>>> import numpy as np
>>> np.set_printoptions(precision=2, suppress=True, linewidth=120)
>>> rd = lambda a: np.round(a, 2) + 0
>>> M = np.load("a.npy")
>>> print(M)
[[10 -1 -7]
 [-2  0  3]
 [ 8 -3 -2]]
>>> proj = np.triu(np.array([[-1, -1, -4], [1, -1, -4], [2, -1, 1]]), 1) + np.eye(3)
>>> out = proj @ M @ np.linalg.inv(proj)
>>> print(rd(np.linalg.det(out)))
28.0
>>> print(rd(np.poly(out)))
[  1.  -8.  43. -28.]
>>> O, V = np.linalg.qr(M[:, :2])[0], np.linalg.qr(M[:, 2:])[0]
>>> sig = np.linalg.svd(O.T @ V, compute_uv=False)
>>> print(rd(np.degrees(np.arccos(sig.clip(0, 1)))))
[8.94]
>>> print(rd(np.linalg.norm(O @ O.T - V @ V.T, 2)))
1.0
>>> rng = np.random.default_rng(691)
>>> z = rng.permutation(3)
>>> print(z)
[0 2 1]
>>> out = M[z][:, z]
>>> print(rd(np.linalg.det(out)), rd(np.linalg.det(M[z])))
28.0 -28.0
>>> print(rd(np.sort(np.abs(np.linalg.eigvals(out)))))
[0.74 6.13 6.13]
>>> print(np.allclose(out, M))
False
>>> print(np.trace(out))
8
>>> print(np.diag(out))
[10 -2  0]
>>> print(rd(np.linalg.det(M)))
28.0
>>> print(np.trace(M))
8
>>> print(np.allclose(M @ M.T, M.T @ M))
False
>>> print(rd(np.abs(np.linalg.eigvals(M)).max()))
6.13
>>> print(np.allclose(M, M.T))
False
>>> print(np.linalg.matrix_power(M, 4))
[[-1970   547   973]
 [  716    77  -780]
 [-1058   906  -425]]
>>> m1 = np.load("x.npy")
>>> print(rd(m1))
[[-2.67  3.18 -2.78]
 [-0.9   3.81 -3.11]
 [-0.82 -3.91  3.01]
 [ 3.39 -2.71  2.48]
 [ 4.75  1.43 -0.66]
 [-2.22  3.4  -2.91]
 [-4.16 -2.36  1.45]
 [ 4.89  0.99 -0.29]
 [-4.93 -0.8   0.14]
 [-4.97 -0.53 -0.08]
 [ 2.9   3.33 -2.35]
 [ 4.12 -2.01  2.  ]
 [-3.35 -3.07  2.09]
 [ 1.09  3.88 -2.96]
 [-0.34  3.9  -3.12]
 [ 0.65  3.92 -3.04]
 [ 1.84 -3.56  3.  ]
 [ 2.93  3.32 -2.33]
 [-1.29  3.73 -3.08]
 [ 3.39  3.04 -2.07]
 [ 2.45 -3.3   2.85]
 [-3.33  2.76 -2.51]
 [-2.57 -3.49  2.5 ]
 [ 4.58 -1.32  1.5 ]
 [-2.25 -3.61  2.63]
 [ 2.74 -3.14  2.76]
 [ 3.5   2.96 -1.99]]
>>> D = np.linalg.norm(m1[:, None] - m1[None], axis=-1)
>>> print(D.mean(axis=1).argmax())
6
>>> print(np.unravel_index(D.round(6).argmax(), D.shape))
(np.int64(12), np.int64(19))
>>> print(rd(D[:5, :5]))
[[0.   1.91 9.34 9.96 7.91]
 [1.91 0.   9.85 9.6  6.6 ]
 [9.34 9.85 0.   4.41 8.54]
 [9.96 9.6  4.41 0.   5.37]
 [7.91 6.6  8.54 5.37 0.  ]]
>>> print(np.flatnonzero(D[7] < D.mean() / 2))
[ 4  7 19 23 26]
>>> U, sig, Vt = np.linalg.svd(m1)
>>> V = Vt[:(sig > 1e-8).sum()]
>>> vec = m1[22] + 5 * m1[25] + rng.integers(2) * np.eye(3)[2]
>>> print(rd(vec))
[ 11.11 -19.21  16.3 ]
>>> print(np.linalg.matrix_rank(np.vstack([m1, vec])))
2
>>> print(rd(np.diag(V.T @ V)))
[0.99 0.62 0.39]
>>> print(np.allclose(V.T @ V @ vec, vec))
True
>>> print(rd(V.T @ V))
[[ 0.99  0.05  0.06]
 [ 0.05  0.62 -0.48]
 [ 0.06 -0.48  0.39]]
>>> print(rd(np.linalg.norm(m1, 2)))
20.1
>>> print(rd(np.linalg.norm(m1[22], 1)), rd(np.linalg.norm(m1[22], np.inf)))
8.55 3.49
>>> print(rd(m1[22] @ m1[6]))
22.54
>>> print(rd(np.linalg.norm(m1, "nuc")))
36.56
>>> print(rd(np.linalg.norm(m1) ** 2 / np.linalg.norm(m1, 2) ** 2))
1.67
>>> print(rd(np.linalg.norm(m1, axis=0)))
[16.45 15.79 12.45]
>>> print(rd(np.linalg.norm(m1[22] - m1[6])))
2.22
